% ipython --no-banner

In [1]: import numpy as np

In [2]: np.set_printoptions(precision=1, suppress=True, linewidth=200, legacy="1.25")

In [3]: K = np.minimum.outer(np.arange(1, 6), np.arange(1, 6)) * -3

In [4]: K
Out[4]: 
array([[ -3,  -3,  -3,  -3,  -3],
       [ -3,  -6,  -6,  -6,  -6],
       [ -3,  -6,  -9,  -9,  -9],
       [ -3,  -6,  -9, -12, -12],
       [ -3,  -6,  -9, -12, -15]])

In [5]: # symmetric, so the eigenvalues are real

In [6]: q, evecs = np.linalg.qr(K[:, :4])[0], np.linalg.qr(K[:, 4:])[0]

In [7]: s = np.linalg.svd(q.T @ evecs, compute_uv=False)

In [8]: s
Out[8]: array([1.])

In [9]: print(np.round(np.linalg.norm(q @ q.T - evecs @ evecs.T, 2), 1))
1.0

In [10]: (s > 0.9).sum()
Out[10]: 1

In [11]: hat = np.triu(np.array([[1, 5, -5, 5, 2],
    ...:     [3, -2, 0, -5, 5],
    ...:     [-5, 2, -3, 1, 1],
    ...:     [-2, 5, -3, -3, 5],
    ...:     [-2, -5, -2, -4, -2]]), 1) + np.eye(5)

In [12]: other = hat @ K @ np.linalg.inv(hat)

In [13]: np.poly(other)
Out[13]: array([  1.,  45., 315., 756., 729., 243.])

In [14]: print(round(float(np.linalg.det(other)), 1))
-243.0

In [15]: np.trace(other), np.trace(K)
Out[15]: (-45.0, -45)

In [16]: other = np.array([[-2], [2]])

In [17]: E = np.block([[np.zeros((2, 2)), other], [other.T, np.zeros((1, 1))]])

In [18]: E
Out[18]: 
array([[ 0.,  0., -2.],
       [ 0.,  0.,  2.],
       [-2.,  2.,  0.]])

In [19]: # equal to its transpose

In [20]: rng = np.random.default_rng(122418)

In [21]: idx = rng.permutation(3)

In [22]: idx
Out[22]: array([2, 1, 0])

In [23]: other = E[idx][:, idx]

In [24]: print(other)
[[ 0.  2. -2.]
 [ 2.  0.  0.]
 [-2.  0.  0.]]

In [25]: round(np.linalg.det(other), 1), round(np.linalg.det(E[idx]), 1)
Out[25]: (0.0, 0.0)

In [26]: x = np.array([4, 5, 4])

In [27]: np.sign((E @ x).round(6))
Out[27]: array([-1.,  1.,  1.])

In [28]: E @ np.eye(3)[1]
Out[28]: array([0., 0., 2.])

In [29]: np.linalg.norm(E @ x) <= np.linalg.norm(E, 2) * np.linalg.norm(x) + 1e-9
Out[29]: True

In [30]: print(E @ x)
[-8.  8.  2.]

In [31]: U, s, Vt = np.linalg.svd(E)

In [32]: np.argmax(s[:-1] / (s[1:] + 1e-6)) + 1
Out[32]: 2

In [33]: other = U[:, :2] @ np.diag(s[:2]) @ Vt[:2]

In [34]: np.linalg.matrix_rank(other)
Out[34]: 2

In [35]: other
Out[35]: 
array([[ 0.,  0., -2.],
       [ 0.,  0.,  2.],
       [-2.,  2.,  0.]])

In [36]: round(float(np.linalg.norm(E - other) / np.linalg.norm(E)), 1)
Out[36]: 0.0

In [37]: np.round(np.linalg.norm(E - other, 2), 1), s[2]
Out[37]: (0.0, -0.0)

In [38]: cov = E.T @ E

In [39]: np.linalg.matrix_rank(cov)
Out[39]: 2

In [40]: cov
Out[40]: 
array([[ 4., -4.,  0.],
       [-4.,  4.,  0.],
       [ 0.,  0.,  8.]])

In [41]: np.linalg.svd(E, compute_uv=False) ** 2
Out[41]: array([8., 8., 0.])

In [42]: np.diag(cov)
Out[42]: array([4., 4., 8.])

In [43]: print(np.linalg.eigvalsh(cov)[::-1])
[8. 8. 0.]

In [44]: other = np.array([[6, 9], [8, 3], [9, 7], [1, 5], [4, 3]])

In [45]: W2 = np.array([[4, -3, 4, 5], [-2, -5, -3, -1]])

In [46]: m1 = other @ W2 + 0.1 * rng.normal(size=(5, 4))

In [47]: m1
Out[47]: 
array([[  6.1, -63.2,  -3.1,  21.1],
       [ 25.9, -39. ,  23. ,  37. ],
       [ 22.1, -61.8,  14.9,  38.1],
       [ -6. , -28. , -11. ,  -0.1],
       [ 10.1, -27.1,   6.8,  17.2]])

In [48]: np.round(np.linalg.eigvalsh(E).min(), 1)
Out[48]: -2.8

In [49]: [round(float(np.linalg.det(E[:i, :i])), 2) + 0 for i in range(1, 4)]
Out[49]: [0.0, 0.0, 0.0]

In [50]: other = np.array([[5, 9, 7], [9, 0, 6]])

In [51]: W2 = np.kron(other, E)

In [52]: round(float(np.linalg.norm(W2, 2)), 1), np.round(np.linalg.norm(other, 2) * np.linalg.norm(E, 2), 1)
Out[52]: (42.4, 42.4)

In [53]: W2
Out[53]: 
array([[  0.,   0., -10.,   0.,   0., -18.,   0.,   0., -14.],
       [  0.,   0.,  10.,   0.,   0.,  18.,   0.,   0.,  14.],
       [-10.,  10.,   0., -18.,  18.,   0., -14.,  14.,   0.],
       [  0.,   0., -18.,   0.,   0.,  -0.,   0.,   0., -12.],
       [  0.,   0.,  18.,   0.,   0.,   0.,   0.,   0.,  12.],
       [-18.,  18.,   0.,  -0.,   0.,   0., -12.,  12.,   0.]])

In [54]: np.linalg.matrix_rank(W2)
Out[54]: 4

In [55]: W2.shape
Out[55]: (6, 9)

In [56]: vals, evecs = np.linalg.eigh(E)

In [57]: np.linalg.svd(E, compute_uv=False)
Out[57]: array([2.8, 2.8, 0. ])

In [58]: np.unique(vals.round(6) + 0, return_counts=True)[1]
Out[58]: array([1, 1, 1])

In [59]: print((vals > 1e-8).sum(), (vals < -1e-8).sum())
1 1

In [60]: print(np.abs(evecs[:, -1]).round(6).argmax())
2

In [61]: U, s, Vt = np.linalg.svd(E, full_matrices=False)

In [62]: np.sqrt((s ** 2).sum()), round(np.linalg.norm(E), 1)
Out[62]: (4.0, 4.0)

In [63]: np.cumsum(s ** 2) / np.sum(s ** 2)
Out[63]: array([0.5, 1. , 1. ])

In [64]: s
Out[64]: array([ 2.8,  2.8, -0. ])

In [65]: np.allclose(U * s @ Vt, E)
Out[65]: True

In [66]: M = np.array([[0.2, 0.7, -0.3],
    ...:     [1.0, 0.6, -2.9],
    ...:     [0.8, -2.0, -2.3],
    ...:     [1.1, 0.9, -3.8],
    ...:     [1.3, 0.5, -3.9],
    ...:     [1.4, -1.7, -4.3],
    ...:     [-1.2, -0.5, 3.6],
    ...:     [0.5, -0.9, -1.4],
    ...:     [-0.3, 0.7, 0.5],
    ...:     [-1.5, -1.8, 4.6],
    ...:     [-0.4, -1.1, 0.9],
    ...:     [-0.2, 0.1, 0.5],
    ...:     [-0.3, 0.9, 0.9],
    ...:     [0.9, 0.3, -2.3],
    ...:     [-2.2, -1.5, 6.5],
    ...:     [-0.5, -1.4, 1.3],
    ...:     [0.2, -1.4, -1.0],
    ...:     [-0.3, 0.1, 1.3]])

In [67]: Xs = M - M.mean(axis=0)

In [68]: U, s, Vt = np.linalg.svd(Xs, full_matrices=False)

In [69]: round((s ** 2).sum() ** 2 / (s ** 4).sum(), 1)
Out[69]: 1.2

In [70]: np.round(np.abs(Vt[-1]), 1) + 0
Out[70]: array([0.9, 0. , 0.3])

In [71]: print(np.abs(Vt[0]).argmax())
2

In [72]: print(s)
[13.1  4.1  0.3]

In [73]: Vt[0] * np.sign(Vt[0, np.abs(Vt[0]).argmax()])
Out[73]: array([-0.3, -0.1,  0.9])

In [74]: (np.sign(U[:, 0]) == np.sign(U[0, 0])).astype(int)
Out[74]: array([1, 1, 1, 1, 1, 1, 0, 1, 0, 0, 0, 0, 0, 1, 0, 0, 1, 0])

In [75]: np.round(s ** 2 / (s ** 2).sum(), 1) + 0
Out[75]: array([0.9, 0.1, 0. ])

In [76]: np.linalg.matrix_rank(Xs)
Out[76]: 3

In [77]: np.searchsorted(np.cumsum(s ** 2) / (s ** 2).sum(), 0.9) + 1
Out[77]: 1
